$ python -q
>>> import numpy as np
>>> np.set_printoptions(precision=2, suppress=True, linewidth=140, legacy="1.25")
>>> def rnd(a):
...     return np.round(a, 2) + 0
... 
>>> J = np.array([[-0.9, -0.8, 1.3, -0.6],
...     [0.1, -0.2, 0.1, 1.0],
...     [-1.1, 1.1, -2.1, -0.7],
...     [1.5, -0.5, 1.0, -0.3],
...     [-0.3, -0.5, -0.2, 0.2],
...     [-0.3, 0.1, 0.9, 1.6],
...     [-0.4, -0.1, 1.4, -0.2],
...     [1.1, -0.6, 1.6, -1.2]])
>>> J[:, 2] *= 10
>>> J
array([[ -0.9,  -0.8,  13. ,  -0.6],
       [  0.1,  -0.2,   1. ,   1. ],
       [ -1.1,   1.1, -21. ,  -0.7],
       [  1.5,  -0.5,  10. ,  -0.3],
       [ -0.3,  -0.5,  -2. ,   0.2],
       [ -0.3,   0.1,   9. ,   1.6],
       [ -0.4,  -0.1,  14. ,  -0.2],
       [  1.1,  -0.6,  16. ,  -1.2]])
>>> Uu, sigma, vt = np.linalg.svd(J)
>>> rnd(sigma)
array([35.37,  2.53,  2.11,  0.94])
>>> A2 = Uu[:, :1] @ np.diag(sigma[:1]) @ vt[:1]
>>> rnd(np.abs(J - A2).max())
1.62
>>> rnd(np.linalg.norm(J - A2) / np.linalg.norm(J))
0.1
>>> np.linalg.matrix_rank(J, rtol=0.05)
3
>>> rnd(np.linalg.norm(J - A2, 2)), rnd(sigma[1])
(2.53, 2.53)
>>> A2 = np.c_[J[:, :3] @ np.array([[-1, 1, 2], [1, -1, -1], [0, 2, -2]]), np.array([-3, 3, 3, -3, -2, -3, 0, 0])]
>>> rnd(A2)
array([[  0.1,  25.9, -27. ,  -3. ],
       [ -0.3,   2.3,  -1.6,   3. ],
       [  2.2, -44.2,  38.7,   3. ],
       [ -2. ,  22. , -16.5,  -3. ],
       [ -0.2,  -3.8,   3.9,  -2. ],
       [  0.4,  17.6, -18.7,  -3. ],
       [  0.3,  27.7, -28.7,   0. ],
       [ -1.7,  33.7, -29.2,   0. ]])
>>> np.linalg.matrix_rank(A2)
4
>>> rnd(np.linalg.lstsq(J, A2[:, 0])[0])
array([-1.,  1.,  0.,  0.])
>>> rnd(np.linalg.norm(A2 - J @ np.linalg.lstsq(J, A2)[0], axis=0))
array([0.  , 0.  , 0.  , 5.16])
>>> rnd(np.linalg.norm(np.linalg.qr(J)[0].T @ A2, axis=0) ** 2 / ((A2 ** 2).sum(axis=0) + 1e-12))
array([1.  , 1.  , 1.  , 0.46])
>>> mat = np.load("run5.npy")
>>> mat
array([[-1,  1,  3,  1, -3],
       [ 0,  0,  5, -4,  4],
       [ 0,  0, -4,  0,  3],
       [ 0,  0,  0,  4,  1],
       [ 0,  0,  0,  0, -1]])
>>> rng = np.random.default_rng(94)
>>> z = rng.permutation(5)
>>> z
array([0, 4, 2, 3, 1])
>>> A2 = mat[z][:, z]
>>> rnd(np.linalg.det(A2)), rnd(np.linalg.det(mat[z]))
(0.0, 0.0)
>>> np.diag(A2)
array([-1, -1, -4,  4,  0])
>>> A2
array([[-1, -3,  3,  1,  1],
       [ 0, -1,  0,  0,  0],
       [ 0,  3, -4,  0,  0],
       [ 0,  1,  0,  4,  0],
       [ 0,  4,  5, -4,  0]])
>>> r = np.linalg.matrix_rank(mat)
>>> r
4
>>> N = np.linalg.svd(mat)[2][r:].T
>>> np.linalg.matrix_rank(mat.T @ mat), np.linalg.matrix_rank(mat @ mat.T)
(4, 4)
>>> [int(np.linalg.matrix_rank(mat[:, :j + 1])) for j in range(5)]
[1, 1, 2, 3, 4]
>>> np.allclose(mat @ N, 0)
True
>>> rnd(N[:, 0] / N[np.abs(N[:, 0]).round(6).argmax(), 0])
array([1., 1., 0., 0., 0.])
>>> np.linalg.matrix_rank(mat, rtol=0.1)
4
>>> feats = np.loadtxt("block8.csv", delimiter=",")
>>> rnd(feats)
array([[ -2.71,  -2.75,   4.02,  -3.86,  -1.42,  -3.12,  -3.  ,  -1.1 ,   2.91,  -1.45],
       [  1.54,  -1.85,  10.66,  -8.38,  -7.8 ,  -6.74,   3.65,   0.13,   2.65,   7.07],
       [ -1.9 ,  -2.13,   6.04,  -5.44,  -2.59,  -4.12,  -1.07,  -1.27,   2.1 ,   0.08],
       [ -1.44,  -5.45,   1.58,  -0.77,  -3.31,  -2.75,  -5.47,   2.25,   7.26,   1.07],
       [ -1.1 ,  -3.31,   5.57,  -4.41,  -3.66,  -4.42,  -1.83,   0.46,   3.79,   1.41],
       [ -1.91,  -5.77,   4.04,  -1.71,  -0.84,  -5.76,  -6.54,   4.1 ,   4.09,  -3.41],
       [ -2.21,  -1.46,   2.5 ,  -4.13,  -4.22,  -0.05,  -0.44,  -4.18,   5.2 ,   3.65],
       [  1.09,  -5.11,   7.93,  -4.52,  -5.77,  -7.5 ,  -1.81,   4.53,   4.71,   3.45],
       [ -3.31,  -1.95,   4.07,  -4.41,  -0.72,  -2.68,  -2.56,  -2.38,   1.97,  -2.25],
       [  0.82,  -6.63,  10.76,  -4.76,  -2.64, -11.98,  -4.42,   8.63,   1.47,  -2.54],
       [ -1.53,   0.36,   8.  ,  -8.33,  -4.26,  -3.41,   3.12,  -4.69,   0.7 ,   3.05],
       [ -1.37,  -2.12,   5.18,  -5.08,  -4.15,  -2.98,  -0.4 ,  -1.78,   3.76,   2.68],
       [ -0.55,  -4.17,   4.93,  -3.52,  -4.49,  -4.37,  -2.43,   1.58,   5.24,   2.54],
       [  1.54,  -9.43,   6.65,  -0.7 ,  -4.13, -10.31,  -7.72,  11.39,   6.66,  -0.29],
       [ -1.72,  -2.28,   8.65,  -6.65,  -1.57,  -6.79,  -1.06,   0.28,  -0.23,  -2.15],
       [ -1.55,  -4.3 ,   3.43,  -2.55,  -3.  ,  -3.51,  -3.9 ,   1.19,   5.24,   0.56],
       [ -3.42,  -4.57,   0.29,  -0.54,  -0.4 ,  -1.57,  -6.63,   0.32,   5.58,  -2.77],
       [ -0.25,  -4.35,   5.6 ,  -3.76,  -4.66,  -5.07,  -2.33,   2.19,   5.02,   2.57],
       [  1.02,  -9.09,   4.2 ,   0.34,  -4.49,  -7.78,  -7.86,   9.63,   8.32,   0.97],
       [ -2.07,  -1.77,   6.13,  -5.73,  -2.46,  -3.93,  -0.74,  -1.83,   1.77,  -0.01],
       [  0.49,  -3.69,   5.46,  -4.28,  -6.79,  -3.91,  -0.42,   0.88,   6.27,   6.09],
       [ -6.01,  -4.01,  -1.75,   0.39,   3.66,  -0.27,  -9.03,  -1.35,   3.73,  -8.31],
       [ -2.65,  -4.69,   4.38,  -2.59,   0.1 ,  -5.4 ,  -5.86,   2.48,   2.63,  -4.55],
       [  1.  ,  -4.08,   9.35,  -5.99,  -5.65,  -7.92,  -0.36,   3.43,   3.16,   3.3 ],
       [ -0.28,  -5.42,   4.59,  -2.45,  -4.3 ,  -5.15,  -3.97,   3.56,   5.99,   1.88]])
>>> Uu, sigma, vt = np.linalg.svd(feats)
>>> rnd(sigma)
array([58.17, 29.47, 19.7 , 16.42,  0.  ,  0.  ,  0.  ,  0.  ,  0.  ,  0.  ])
>>> np.argmax(sigma[:-1] / (sigma[1:] + 1e-6)) + 1
4
>>> A2 = Uu[:, :4] @ np.diag(sigma[:4]) @ vt[:4]
>>> np.linalg.matrix_rank(feats, rtol=0.05)
4
>>> rnd(np.linalg.norm(feats - A2) / np.linalg.norm(feats))
0.0
>>> rnd(np.linalg.norm(feats - A2, 2)), rnd(sigma[4])
(0.0, 0.0)
>>> rnd(np.abs(feats - A2).max())
0.0
>>> np.linalg.matrix_rank(A2)
4
>>> z = feats[:, 4] > np.median(feats[:, 4])
>>> u = feats[z].mean(axis=0) - feats[~z].mean(axis=0)
>>> rnd(u)
array([-2.28,  0.27, -1.9 ,  1.03,  3.69,  1.03, -2.44, -1.14, -1.52, -5.09])
>>> (((feats - feats.mean(axis=0)) @ u > 0) == z).mean()
0.96
>>> z.astype(int)
array([1, 0, 1, 1, 0, 1, 0, 0, 1, 1, 0, 0, 0, 0, 1, 1, 1, 0, 0, 1, 0, 1, 1, 0, 0])
>>> ((feats - feats.mean(axis=0)) @ u > 0).astype(int)
array([1, 0, 1, 1, 0, 1, 0, 0, 1, 0, 0, 0, 0, 0, 1, 1, 1, 0, 0, 1, 0, 1, 1, 0, 0])
>>> t3 = feats.reshape(25, 2, -1)
>>> rnd(t3[:, 0])
array([[-2.71, -2.75,  4.02, -3.86, -1.42],
       [ 1.54, -1.85, 10.66, -8.38, -7.8 ],
       [-1.9 , -2.13,  6.04, -5.44, -2.59],
       [-1.44, -5.45,  1.58, -0.77, -3.31],
       [-1.1 , -3.31,  5.57, -4.41, -3.66],
       [-1.91, -5.77,  4.04, -1.71, -0.84],
       [-2.21, -1.46,  2.5 , -4.13, -4.22],
       [ 1.09, -5.11,  7.93, -4.52, -5.77],
       [-3.31, -1.95,  4.07, -4.41, -0.72],
       [ 0.82, -6.63, 10.76, -4.76, -2.64],
       [-1.53,  0.36,  8.  , -8.33, -4.26],
       [-1.37, -2.12,  5.18, -5.08, -4.15],
       [-0.55, -4.17,  4.93, -3.52, -4.49],
       [ 1.54, -9.43,  6.65, -0.7 , -4.13],
       [-1.72, -2.28,  8.65, -6.65, -1.57],
       [-1.55, -4.3 ,  3.43, -2.55, -3.  ],
       [-3.42, -4.57,  0.29, -0.54, -0.4 ],
       [-0.25, -4.35,  5.6 , -3.76, -4.66],
       [ 1.02, -9.09,  4.2 ,  0.34, -4.49],
       [-2.07, -1.77,  6.13, -5.73, -2.46],
       [ 0.49, -3.69,  5.46, -4.28, -6.79],
       [-6.01, -4.01, -1.75,  0.39,  3.66],
       [-2.65, -4.69,  4.38, -2.59,  0.1 ],
       [ 1.  , -4.08,  9.35, -5.99, -5.65],
       [-0.28, -5.42,  4.59, -2.45, -4.3 ]])
>>> rnd(np.sort(np.linalg.eigvals(mat)))
array([-4., -1., -1.,  0.,  4.])
>>> np.prod(np.diag(mat)), rnd(np.linalg.det(mat))
(0, 0.0)
>>> np.linalg.matrix_rank(mat - mat[0, 0] * np.eye(5))
4
>>> mat @ mat
array([[  1,  -1, -10,  -1,  20],
       [  0,   0, -20, -16,   7],
       [  0,   0,  16,   0, -15],
       [  0,   0,   0,  16,   3],
       [  0,   0,   0,   0,   1]])
>>> Xc = feats - feats.mean(axis=0)
>>> Uu, sigma, vt = np.linalg.svd(Xc, full_matrices=False)
>>> np.abs(vt[0]).argmax()
6
>>> rnd(vt[0] * np.sign(vt[0, np.abs(vt[0]).argmax()]))
array([ 0.07,  0.3 ,  0.28, -0.37, -0.24,  0.06,  0.54, -0.39, -0.17,  0.41])
>>> np.searchsorted(np.cumsum(sigma ** 2) / (sigma ** 2).sum(), 0.9) + 1
3
>>> sigma = 20 * 0.2 ** np.arange(3)
>>> q, _ = np.linalg.qr(np.array([[-1.1, -0.8, 2.2], [-0.3, 0.4, -0.2], [-0.1, -0.2, 1.8]]))
>>> M = rng.normal(size=(31, 3)) * sigma @ q
>>> rnd(M)
array([[ 12.54,  -3.77,   2.23],
       [  1.94,  -2.6 ,   0.65],
       [ 11.54,   1.39,  -0.82],
       [ -5.88,   6.42,  -2.25],
       [ -6.1 ,   3.48,  -1.48],
       [  6.65,   2.46,  -0.66],
       [-35.04,   8.1 ,  -5.37],
       [ -1.06,   0.46,  -1.59],
       [ 10.53,  -3.49,   2.29],
       [ 10.61,  -3.99,   2.85],
       [ -8.29,  -2.86,  -0.06],
       [  8.7 ,  -3.36,   1.75],
       [-10.18,   1.15,  -0.3 ],
       [  3.66,   3.99,  -0.24],
       [-15.78,   2.6 ,  -1.34],
       [ 13.84,  -5.61,   3.49],
       [ 25.83,  -2.27,   0.51],
       [  8.06,  -0.56,   0.61],
       [ 29.22,  -8.19,   3.71],
       [-15.24,   5.44,  -1.42],
       [ -2.91,   3.09,   0.11],
       [ -1.86,   0.77,   0.6 ],
       [-15.46,   7.13,  -1.76],
       [-19.54,  -2.46,  -0.32],
       [ -7.01,   5.23,  -1.67],
       [ 22.92,  -5.13,   3.51],
       [ -6.54,  -0.58,  -0.62],
       [  1.77,  -2.59,  -0.43],
       [-17.75,  -0.68,  -1.66],
       [  0.02,  -1.64,  -0.89],
       [ -5.89,  -2.02,  -0.79]])
>>> Xc = M - M.mean(axis=0)
>>> Uu, sigma, vt = np.linalg.svd(Xc, full_matrices=False)
>>> rnd((sigma ** 2).sum() ** 2 / (sigma ** 4).sum())
1.09
>>> rnd(sigma)
array([79.35, 16.47,  4.49])
>>> rnd(sigma ** 2 / (sigma ** 2).sum())
array([0.96, 0.04, 0.  ])
>>> np.abs(Uu[:, 0]).argmax()
6
>>> (np.sign(Uu[:, 0]) == np.sign(Uu[0, 0])).astype(int)
array([1, 1, 1, 0, 0, 1, 0, 0, 1, 1, 0, 1, 0, 1, 0, 1, 1, 1, 1, 0, 0, 0, 0, 0, 0, 1, 0, 1, 0, 1, 0])
>>> vec = np.array([-6, 7, 5])
>>> h = np.maximum(M @ vec, 0)
>>> rnd(np.tanh(M @ vec))
array([-1.  , -1.  , -1.  ,  1.  ,  1.  , -1.  ,  1.  ,  0.93, -1.  , -1.  ,  1.  , -1.  ,  1.  ,  1.  ,  1.  , -1.  , -1.  , -1.  , -1.  ,
        1.  ,  1.  ,  1.  ,  1.  ,  1.  ,  1.  , -1.  ,  1.  , -1.  ,  1.  , -1.  ,  1.  ])
>>> rnd(M * (h > 1e-9)[:, None])
array([[  0.  ,   0.  ,   0.  ],
       [  0.  ,   0.  ,   0.  ],
       [  0.  ,   0.  ,   0.  ],
       [ -5.88,   6.42,  -2.25],
       [ -6.1 ,   3.48,  -1.48],
       [  0.  ,   0.  ,   0.  ],
       [-35.04,   8.1 ,  -5.37],
       [ -1.06,   0.46,  -1.59],
       [  0.  ,   0.  ,   0.  ],
       [  0.  ,   0.  ,   0.  ],
       [ -8.29,  -2.86,  -0.06],
       [  0.  ,   0.  ,   0.  ],
       [-10.18,   1.15,  -0.3 ],
       [  3.66,   3.99,  -0.24],
       [-15.78,   2.6 ,  -1.34],
       [  0.  ,   0.  ,   0.  ],
       [  0.  ,   0.  ,   0.  ],
       [  0.  ,   0.  ,   0.  ],
       [  0.  ,   0.  ,   0.  ],
       [-15.24,   5.44,  -1.42],
       [ -2.91,   3.09,   0.11],
       [ -1.86,   0.77,   0.6 ],
       [-15.46,   7.13,  -1.76],
       [-19.54,  -2.46,  -0.32],
       [ -7.01,   5.23,  -1.67],
       [  0.  ,   0.  ,   0.  ],
       [ -6.54,  -0.58,  -0.62],
       [  0.  ,   0.  ,   0.  ],
       [-17.75,  -0.68,  -1.66],
       [  0.  ,   0.  ,   0.  ],
       [ -5.89,  -2.02,  -0.79]])
>>> rnd(M.T @ h)
array([-20211.55,   4632.17,  -2421.53])
>>> G = np.cov(M, rowvar=False)
>>> rnd(G)
array([[199.46, -38.43,  22.61],
       [-38.43,  16.28,  -6.59],
       [ 22.61,  -6.59,   3.85]])
>>> rnd(np.corrcoef(M[:, 1], M[:, 2])[0, 1])
-0.83
>>> rnd(np.linalg.eigvalsh(G)[::-1])
array([209.87,   9.04,   0.67])
>>> np.argwhere(np.triu(np.abs(np.corrcoef(M.T)) > 0.8, 1))
array([[0, 2],
       [1, 2]])
>>> rnd(np.polyfit(M[:, 1], M[:, 2], 1))
array([-0.4 , -0.04])
>>> vec = np.array([-3, 1, 1])
>>> target = M @ vec
>>> rnd(np.linalg.lstsq(M, target)[0])
array([-3.,  1.,  1.])
>>> rnd(np.linalg.solve(M.T @ M, M.T @ target))
array([-3.,  1.,  1.])
>>> rnd(np.linalg.pinv(M) @ M)
array([[1., 0., 0.],
       [0., 1., 0.],
       [0., 0., 1.]])
>>> target = target + 0.3 * rng.normal(size=31)
>>> rnd(target)
array([-38.56,  -7.93, -34.26,  21.69,  20.62, -18.64, 107.67,   2.26, -32.84, -33.69,  22.41, -27.78,  31.25,  -7.31,  48.88, -43.4 ,
       -79.4 , -24.11, -92.16,  49.87,  11.87,   7.05,  52.07,  56.14,  25.12, -70.83,  18.55,  -8.41,  51.28,  -2.22,  14.95])
>>> coef, *_ = np.linalg.lstsq(M, target)
>>> rnd(M.T @ (target - M @ coef))
array([0., 0., 0.])
>>> [round(float(np.linalg.norm(np.linalg.solve(M.T @ M + lam * np.eye(3), M.T @ target))), 2) for lam in (0, 1, 10, 100)]
[3.31, 3.29, 3.15, 2.97]
>>> rnd(np.linalg.norm(target - M @ coef))
1.52
>>> rnd(coef)
array([-3.01,  0.97,  0.99])
>>> Xc = M - M.mean(axis=0)
>>> vecs = np.linalg.svd(Xc)[2][:1]
>>> A2 = Xc - Xc @ vecs.T @ vecs
>>> rnd(np.cov(Xc @ vecs.T, rowvar=False))
209.87
>>> rnd(A2.std(axis=0))
array([0.65, 2.8 , 1.06])
>>> rnd(np.linalg.norm(A2) / np.linalg.norm(Xc))
0.21
>>> sigma = 3 * 0.5 ** np.arange(7)
>>> q, _ = np.linalg.qr(np.array([[0.0, -0.6, 0.5, -1.6, -0.2, 0.6, 0.4],
...     [0.2, 1.8, -0.1, 0.4, 0.5, 0.5, 1.4],
...     [0.6, -0.1, -2.6, 1.5, -1.2, -1.0, 0.1],
...     [-0.9, 0.4, 0.3, -0.7, -1.2, 0.4, -1.0],
...     [1.2, 1.4, 0.0, -0.1, 0.6, -0.2, -0.1],
...     [0.5, 0.2, 0.6, 0.6, -0.1, -1.9, -0.2],
...     [0.9, -0.3, 0.9, -1.4, 0.7, 2.3, 0.4]]))
>>> m1 = rng.normal(size=(15, 7)) * sigma @ q
>>> rnd(m1)
array([[-0.22, -0.69,  0.16, -0.29,  0.22,  0.24, -0.84],
       [-0.48,  0.59, -0.8 , -0.99, -0.55,  0.74, -1.03],
       [-0.03,  0.06,  0.06, -0.09,  0.09,  0.13, -0.05],
       [ 0.11,  0.36,  0.4 ,  0.13, -0.1 ,  0.04,  0.69],
       [ 0.08, -0.5 ,  0.38, -0.52,  0.25,  0.3 , -1.07],
       [-0.36, -0.36,  0.96, -1.27,  0.92,  1.47, -2.26],
       [-0.05,  0.06, -1.21,  1.39,  0.02, -1.48,  1.07],
       [-0.11,  2.27,  0.27, -2.41, -1.01,  2.43, -1.03],
       [-0.24,  0.41,  0.11, -2.27, -0.73,  1.8 , -2.17],
       [-0.32, -0.71,  1.16, -0.31,  1.15,  0.76, -1.17],
       [ 0.03,  0.57, -0.04,  0.32,  0.02,  0.01,  0.78],
       [ 0.14, -0.65,  0.4 ,  0.09,  0.19, -0.26,  0.23],
       [-0.09, -1.45,  0.14, -1.24,  0.01,  0.25, -2.17],
       [-0.1 , -2.17, -1.24,  3.86,  1.  , -3.64,  2.33],
       [-0.12,  1.39, -0.51,  0.6 ,  0.12,  0.02,  0.44]])
>>> rnd(np.linalg.norm(mat, 1)), rnd(np.linalg.norm(mat, np.inf))
(12.0, 13.0)
>>> rnd(np.linalg.norm(mat, axis=1))
array([4.58, 7.55, 5.  , 4.12, 1.  ])
